$ python3 -q
>>> import numpy as np
>>> np.set_printoptions(suppress=True, linewidth=100)
>>> arr = np.load("a.npy")
>>> arr.round(2)
array([[ 0.81, -0.31, -0.14,  0.18],
       [-0.31,  0.47, -0.24,  0.3 ],
       [-0.14, -0.24,  0.89,  0.14],
       [ 0.18,  0.3 ,  0.14,  0.83]])
>>> th = np.radians(15)
>>> Rm = np.eye(4)
>>> Rm[0, 0] = Rm[1, 1] = np.cos(th)
>>> Rm[0, 1], Rm[1, 0] = -np.sin(th), np.sin(th)
>>> Rm.round(2)
array([[ 0.97, -0.26,  0.  ,  0.  ],
       [ 0.26,  0.97,  0.  ,  0.  ],
       [ 0.  ,  0.  ,  1.  ,  0.  ],
       [ 0.  ,  0.  ,  0.  ,  1.  ]])
>>> other = arr @ Rm.T
>>> round(float(np.linalg.det(Rm)), 2), round(float(np.trace(Rm)), 2)
(1.0, 3.93)
>>> np.round(np.abs(other - arr).max(axis=0), 2)
array([0.11, 0.22, 0.  , 0.  ])
>>> np.allclose(arr @ arr.T, other @ other.T)
True
>>> other.round(2)
array([[ 0.87, -0.09, -0.14,  0.18],
       [-0.43,  0.38, -0.24,  0.3 ],
       [-0.08, -0.27,  0.89,  0.14],
       [ 0.1 ,  0.34,  0.14,  0.83]])
>>> def softmax(z):
...     e = np.exp(z - z.max(axis=-1, keepdims=True))
...     return e / e.sum(axis=-1, keepdims=True)
... 
>>> np.round(softmax(10 * arr[0]), 2) + 0
array([1., 0., 0., 0.])
>>> np.round(softmax(arr[0]), 2)
array([0.45, 0.14, 0.17, 0.24])
>>> S = arr @ arr.T / np.sqrt(4)
>>> softmax(S).round(6).argmax(axis=1)
array([0, 1, 2, 3])
>>> u, r1 = arr[0], arr[1]
>>> np.round(u @ r1, 2)
np.float64(-0.31)
>>> round(u @ u, 2)
np.float64(0.81)
>>> p = (u @ r1) / (u @ u) * u
>>> round((r1 - p) @ u, 2)
np.float64(-0.0)
>>> np.round(np.outer(u, r1), 2)
array([[-0.26,  0.38, -0.2 ,  0.25],
       [ 0.1 , -0.15,  0.08, -0.09],
       [ 0.05, -0.07,  0.04, -0.04],
       [-0.06,  0.09, -0.04,  0.05]])
>>> p.round(2)
array([-0.31,  0.12,  0.06, -0.07])
>>> round(float(np.linalg.norm(u + r1) ** 2 + np.linalg.norm(u - r1) ** 2), 2)
2.57
>>> rng = np.random.default_rng(2742)
>>> mat = rng.normal(size=(11, 3)) + 10 * np.array([1, -1, 2])
>>> mat.round(2)
array([[ 10.92, -10.22,  19.4 ],
       [ 10.9 , -10.03,  20.41],
       [  8.73,  -8.48,  20.21],
       [ 11.37,  -9.22,  19.74],
       [  9.84,  -9.03,  21.29],
       [  9.52, -11.02,  19.84],
       [ 11.28,  -9.59,  20.15],
       [ 10.37, -12.12,  19.41],
       [  9.52,  -9.24,  21.58],
       [ 10.35, -10.03,  20.24],
       [ 10.55,  -9.94,  18.71]])
>>> G = np.cov(mat, rowvar=False)
>>> G.round(2)
array([[ 0.68, -0.17, -0.27],
       [-0.17,  1.01,  0.4 ],
       [-0.27,  0.4 ,  0.68]])
>>> np.round(np.polyfit(mat[:, 0], mat[:, 2], 1), 2)
array([-0.39, 24.1 ])
>>> np.round(mat.std(axis=0), 2)
array([0.79, 0.96, 0.79])
>>> G = mat.T @ mat
>>> round(float(np.trace(G)), 2), round(float((mat ** 2).sum()), 2)
(6709.73, 6709.73)
>>> (mat @ mat.T).shape
(11, 11)
>>> np.round(np.linalg.eigvalsh(G)[::-1], 2)
array([6689.52,   13.95,    6.26])
>>> G.round(2)
array([[ 1174.51, -1123.89,  2274.26],
       [-1123.89,  1088.53, -2184.22],
       [ 2274.26, -2184.22,  4446.7 ]])
>>> np.round(np.linalg.svd(mat, compute_uv=False) ** 2, 2)
array([6689.52,   13.95,    6.26])
>>> Xc = (mat - mat.mean(axis=0)) / mat.std(axis=0)
>>> np.argwhere(np.abs(Xc) > 2)
array([[2, 0],
       [7, 1]])
>>> coef = np.linalg.lstsq(np.delete(Xc, 2, axis=1), Xc[:, 2])[0]
>>> np.abs(coef).argmax()
np.int64(1)
>>> round(float(1 - np.var(Xc[:, 2] - np.delete(Xc, 2, axis=1) @ coef)), 2)
0.32
